$ python -q
>>> import numpy as np
>>> np.set_printoptions(precision=2, suppress=True, linewidth=200, sign=" ")
>>> feats = np.load("sample11.npy")
>>> feats
array([[ 1,  1,  1,  1, -1, -1, -1, -1],
       [ 1,  1, -1, -1,  1,  1, -1, -1],
       [ 1, -1, -1,  1, -1,  1,  1, -1],
       [ 1,  1, -1, -1, -1, -1,  1,  1]])
>>> def softmax(z):
...     e = np.exp(z - z.max(axis=-1, keepdims=True))
...     return e / e.sum(axis=-1, keepdims=True)
... 
>>> softmax(feats[0])
array([ 0.22,  0.22,  0.22,  0.22,  0.03,  0.03,  0.03,  0.03])
>>> np.round(softmax(10 * feats[0]), 2) + 0
array([ 0.25,  0.25,  0.25,  0.25,  0.  ,  0.  ,  0.  ,  0.  ])
>>> softmax(feats[0] + 5)
array([ 0.22,  0.22,  0.22,  0.22,  0.03,  0.03,  0.03,  0.03])
>>> softmax(feats).sum(axis=1)
array([ 1.,  1.,  1.,  1.])
>>> S = feats @ feats.T / np.sqrt(8)
>>> softmax(S)[0] @ feats
array([ 1. ,  0.9,  0.7,  0.8, -0.9, -0.8, -0.8, -0.9])
>>> softmax(S).round(6).argmax(axis=1)
array([ 0,  1,  2,  3])
>>> softmax(S + np.triu(np.full(S.shape, -np.inf), 1))
array([[ 1.  ,  0.  ,  0.  ,  0.  ],
       [ 0.06,  0.94,  0.  ,  0.  ],
       [ 0.05,  0.05,  0.89,  0.  ],
       [ 0.05,  0.05,  0.05,  0.85]])
>>> data = np.array([[1, 0, -2, 1, 2], [2, 2, -2, 0, 0], [1, 0, 0, 0, -2]])
>>> data[2] = data[0]
>>> data
array([[ 1,  0, -2,  1,  2],
       [ 2,  2, -2,  0,  0],
       [ 1,  0, -2,  1,  2]])
>>> left, sigma, Vh = np.linalg.svd(data)
>>> V = Vh[:(sigma > 1e-8).sum()]
>>> rng = np.random.default_rng(584)
>>> vec = data[0] + 3 * data[1] + rng.integers(2) * np.eye(5)[1]
>>> vec
array([ 7.,  6., -8.,  1.,  2.])
>>> round(float(np.linalg.norm(vec - V.T @ V @ vec)), 2)
0.0
>>> np.round(V.T @ V, 2) + 0
array([[ 0.33,  0.33, -0.33,  0.  ,  0.  ],
       [ 0.33,  0.48, -0.19, -0.14, -0.29],
       [-0.33, -0.19,  0.48, -0.14, -0.29],
       [ 0.  , -0.14, -0.14,  0.14,  0.29],
       [ 0.  , -0.29, -0.29,  0.29,  0.57]])
>>> np.diag(V.T @ V)
array([ 0.33,  0.48,  0.48,  0.14,  0.57])
>>> out = data + rng.integers(-2, 3, (3, 2)) @ rng.integers(-2, 3, (2, 5))
>>> out
array([[ 0,  1, -2, -1,  5],
       [ 3,  3, -2,  2,  1],
       [ 0,  0, -2, -1,  3]])
>>> np.linalg.matrix_rank(out - data, tol=1e-8)
np.int64(2)
>>> np.abs(out - data).sum(axis=1)
array([ 7,  5,  4])
>>> np.round(np.linalg.svd(out - data, compute_uv=False), 2) + 0
array([ 4.51,  2.77,  0.  ])
>>> out - data
array([[-1,  1,  0, -2,  3],
       [ 1,  1,  0,  2,  1],
       [-1,  0,  0, -2,  1]])
>>> vec = np.array([-1, 3, -2, -1, -1])
>>> out @ (2 * vec)
array([  6,  14,   4])
>>> (out * vec).sum(axis=1)
array([ 3,  7,  2])
>>> out @ np.ones(5)
array([ 3.,  7.,  0.])
>>> out @ np.eye(5)[1]
array([ 1.,  3.,  0.])
>>> out @ vec
array([ 3,  7,  2])
>>> J = np.array([[1, 0, -1, 1], [2, -2, 2, -1], [-1, 0, -2, 0], [1, 1, 2, 2]])
>>> np.einsum("ij,ji->", J, J)
np.int64(15)
>>> np.kron(np.eye(2, dtype=int), J)
array([[ 1,  0, -1,  1,  0,  0,  0,  0],
       [ 2, -2,  2, -1,  0,  0,  0,  0],
       [-1,  0, -2,  0,  0,  0,  0,  0],
       [ 1,  1,  2,  2,  0,  0,  0,  0],
       [ 0,  0,  0,  0,  1,  0, -1,  1],
       [ 0,  0,  0,  0,  2, -2,  2, -1],
       [ 0,  0,  0,  0, -1,  0, -2,  0],
       [ 0,  0,  0,  0,  1,  1,  2,  2]])
>>> round(np.linalg.eigvals(J).sum().real, 2)
np.float64(-1.0)
>>> np.round(np.linalg.det(J[::-1]), 2)
np.float64(7.0)
>>> blk = np.stack([J, -1 * J, J[::-1]])
>>> (blk @ J.T).shape
(3, 4, 4)
>>> K = np.load("mat.npy")
>>> K
array([[ 2,  0,  2,  0],
       [ 1,  3,  1,  3],
       [ 2,  0,  2,  0],
       [ 1,  3,  1,  3]])
>>> # rows 0 and 2 are equal
>>> labels = rng.permutation(4)
>>> labels
array([ 2,  1,  3,  0])
>>> out = K[labels][:, labels]
>>> out
array([[ 2,  0,  0,  2],
       [ 1,  3,  3,  1],
       [ 1,  3,  3,  1],
       [ 2,  0,  0,  2]])
>>> np.diag(out)
array([ 2,  3,  3,  2])
>>> np.linalg.lstsq(out[:-1].T, out[-1])[2]
np.int32(2)
>>> np.round(out @ np.linalg.pinv(out) @ out, 2) + 0
array([[ 2.,  0.,  0.,  2.],
       [ 1.,  3.,  3.,  1.],
       [ 1.,  3.,  3.,  1.],
       [ 2.,  0.,  0.,  2.]])
>>> np.abs(np.diag(np.linalg.qr(out)[1])) > 1e-9
array([ True,  True, False, False])
>>> np.allclose(out[:-1].T @ np.linalg.lstsq(out[:-1].T, out[-1])[0], out[-1])
True
>>> np.round(np.trace(np.linalg.pinv(out) @ out), 2)
np.float64(2.0)
>>> q, _ = np.linalg.qr(np.array([[1.6, -0.7, 0.3], [0.6, -1.3, -1.7], [-0.1, -0.7, 0.0]]))
>>> M = 4 * q
>>> M
array([[-3.74,  0.97,  1.04],
       [-1.4 , -3.  , -2.25],
       [ 0.23, -2.47,  3.14]])
>>> hat = np.triu(np.array([[2, 2, 1], [2, 2, 2], [2, 1, 2]]), 1) + np.eye(3)
>>> out = hat @ M @ np.linalg.inv(hat)
>>> out
array([[-6.31,  5.13, -4.27],
       [-0.93, -6.06, 17.09],
       [ 0.23, -2.94,  8.78]])
>>> hat @ M - M @ hat
array([[-2.57, -0.98,  0.44],
       [ 0.47, -2.13, 13.67],
       [ 0.  , -0.47,  4.7 ]])
>>> X = np.loadtxt("layer7.csv", delimiter=",")
>>> X
array([[-3.,  0.,  0.,  0.,  0.],
       [ 0.,  3.,  0.,  0.,  0.],
       [ 0.,  0., -1.,  0.,  0.],
       [ 0.,  0.,  0.,  3.,  0.],
       [ 0.,  0.,  0.,  0.,  1.]])
>>> left, sigma, Vh = np.linalg.svd(X, full_matrices=False)
>>> (sigma > 1e-8).sum()
np.int64(5)
>>> left.T @ X @ Vh.T
array([[ 3.,  0.,  0.,  0.,  0.],
       [ 0.,  3.,  0.,  0.,  0.],
       [ 0.,  0.,  3.,  0.,  0.],
       [ 0.,  0.,  0.,  1.,  0.],
       [ 0.,  0.,  0.,  0.,  1.]])
>>> Vh @ Vh.T
array([[ 1.,  0.,  0.,  0.,  0.],
       [ 0.,  1.,  0.,  0.,  0.],
       [ 0.,  0.,  1.,  0.,  0.],
       [ 0.,  0.,  0.,  1.,  0.],
       [ 0.,  0.,  0.,  0.,  1.]])
>>> sigma
array([ 3.,  3.,  3.,  1.,  1.])
>>> labels = rng.permutation(5)
>>> out = X[:, labels] * rng.choice([-1, 1], 5)
>>> out
array([[-3.,  0.,  0.,  0.,  0.],
       [ 0.,  0.,  0.,  3.,  0.],
       [ 0.,  0., -1.,  0.,  0.],
       [ 0.,  3.,  0.,  0.,  0.],
       [ 0.,  0.,  0.,  0.,  1.]])
>>> left, _, Vh = np.linalg.svd(X.T @ out)
>>> np.linalg.lstsq(X, out)[0]
array([[ 1.,  0.,  0.,  0.,  0.],
       [ 0.,  0.,  0.,  1.,  0.],
       [ 0.,  0.,  1.,  0.,  0.],
       [ 0.,  1.,  0.,  0.,  0.],
       [ 0.,  0.,  0.,  0.,  1.]])
>>> labels
array([ 0,  3,  2,  1,  4])
>>> m1 = np.array([[1, 1, 3, -1], [-1, 2, -2, 3], [-2, 1, 3, 2], [3, -1, -1, 1]])
>>> m1[:, 0] = -2 * m1[:, 2]
>>> m1
array([[-6,  1,  3, -1],
       [ 4,  2, -2,  3],
       [-6,  1,  3,  2],
       [ 2, -1, -1,  1]])
>>> r = np.linalg.matrix_rank(m1)
>>> r
np.int64(3)
>>> ns = np.linalg.svd(m1)[2][r:].T
>>> np.round(m1 @ ns, 2) + 0
array([[ 0.],
       [ 0.],
       [ 0.],
       [ 0.]])
>>> [int(np.linalg.matrix_rank(m1[:, :j + 1])) for j in range(4)]
[1, 2, 2, 3]
>>> out = np.array([[4, -5]])
>>> mat = np.block([[np.zeros((1, 1)), out], [out.T, np.zeros((2, 2))]])
>>> mat
array([[ 0.,  4., -5.],
       [ 4.,  0.,  0.],
       [-5.,  0.,  0.]])
>>> ev, V = np.linalg.eigh(mat)
>>> vec = np.array([-3, -2, 0])
>>> np.linalg.eigvalsh(mat[1:, 1:])
array([ 0.,  0.])
>>> V * np.maximum(ev, 0) @ V.T
array([[ 3.2 ,  2.  , -2.5 ],
       [ 2.  ,  1.25, -1.56],
       [-2.5 , -1.56,  1.95]])
